$ python -q
>>> import numpy as np
>>> import numpy.linalg as la
>>> np.set_printoptions(suppress=True, linewidth=120)
>>> arr = np.load("arr.npy")
>>> print(arr)
[[ 14  -5 -10   1   4]
 [ -5   5   4  -3  -4]
 [-10   4   8   2  -2]
 [  1  -3   2  14   7]
 [  4  -4  -2   7   5]]
>>> U, s, Vt = la.svd(arr)
>>> vecs = Vt[:(s > 1e-8).sum()]
>>> rng = np.random.default_rng(35815)
>>> x0 = arr[4] + -2 * arr[2] + rng.integers(2) * np.eye(5)[1]
>>> x0
array([ 24., -11., -18.,   3.,   9.])
>>> print(np.round(np.diag(vecs.T @ vecs), 2))
[0.76 0.77 0.35 0.83 0.28]
>>> print(round(la.norm(x0 - vecs.T @ vecs @ x0), 2))
0.48
>>> np.allclose(vecs.T @ vecs @ x0, x0)
False
>>> la.matrix_rank(np.vstack([arr, x0]))
np.int64(4)
>>> W = np.array([[-2, 2, 2, 0, 0],
...     [-1, 2, 1, 0, 0],
...     [-1, -2, -2, 1, -2],
...     [-1, 0, 1, -1, -2],
...     [-2, 1, 2, -2, -1]])
>>> beta = np.array([0, 2, 3, 0, 1])
>>> H = np.maximum(arr @ W + beta, 0)
>>> la.matrix_rank(H)
np.int64(5)
>>> C = np.array([[0, 0], [-1, 1], [-2, -1], [2, 3], [-3, 1]])
>>> (H @ C).round(6).argmax(axis=1)
array([1, 1, 1, 1, 1])
>>> vals, vecs = la.eigh(arr)
>>> np.round(vecs.T @ vecs, 2) + 0
array([[1., 0., 0., 0., 0.],
       [0., 1., 0., 0., 0.],
       [0., 0., 1., 0., 0.],
       [0., 0., 0., 1., 0.],
       [0., 0., 0., 0., 1.]])
>>> np.unique(vals.round(6) + 0, return_counts=True)[1]
array([2, 1, 1, 1])
>>> np.round(vecs.T @ arr @ vecs, 2) + 0
array([[ 0.  ,  0.  ,  0.  ,  0.  ,  0.  ],
       [ 0.  ,  0.  ,  0.  ,  0.  ,  0.  ],
       [ 0.  ,  0.  ,  2.5 ,  0.  ,  0.  ],
       [ 0.  ,  0.  ,  0.  , 17.66,  0.  ],
       [ 0.  ,  0.  ,  0.  ,  0.  , 25.84]])
>>> np.round(vecs @ np.diag(vals) @ vecs.T, 2)
array([[ 14.,  -5., -10.,   1.,   4.],
       [ -5.,   5.,   4.,  -3.,  -4.],
       [-10.,   4.,   8.,   2.,  -2.],
       [  1.,  -3.,   2.,  14.,   7.],
       [  4.,  -4.,  -2.,   7.,   5.]])
>>> hat = np.triu(np.array([[-5, -4, -1, -4, 2],
...     [1, 5, -5, 3, 1],
...     [-4, 5, -3, 5, 4],
...     [-2, 2, 5, -2, 5],
...     [-4, -5, -4, 0, 1]]), 1) + np.eye(5)
>>> M2 = hat @ arr @ la.inv(hat)
>>> la.matrix_rank(M2)
np.int64(3)
>>> print(round(la.det(M2), 2))
0.0
>>> np.trace(M2), np.trace(arr)
(np.float64(46.0), np.int64(46))
>>> M2
array([[   48.,   167.,   837., -4525., 19018.],
       [   52.,   180.,   920., -4896., 20548.],
       [   11.,    17.,   106.,  -437.,  1775.],
       [   21.,    61.,   318., -1640.,  6857.],
       [    4.,    12.,    62.,  -323.,  1352.]])
>>> M = np.load("mat.npy")
>>> M.round(2)
array([[0.29, 0.29, 0.29, 0.14],
       [0.  , 0.75, 0.  , 0.25],
       [0.12, 0.12, 0.5 , 0.25],
       [0.2 , 0.1 , 0.3 , 0.4 ]])
>>> # rows sum to 1
>>> np.round(la.det(M.T), 2)
np.float64(0.02)
>>> round(np.einsum("ij,ji->", M, M), 2)
np.float64(1.38)
>>> print(round(float(la.det(M[::-1])), 2))
0.02
>>> round(float(la.det(2 * M)), 2), np.round(la.det(M), 2)
(0.36, np.float64(0.02))
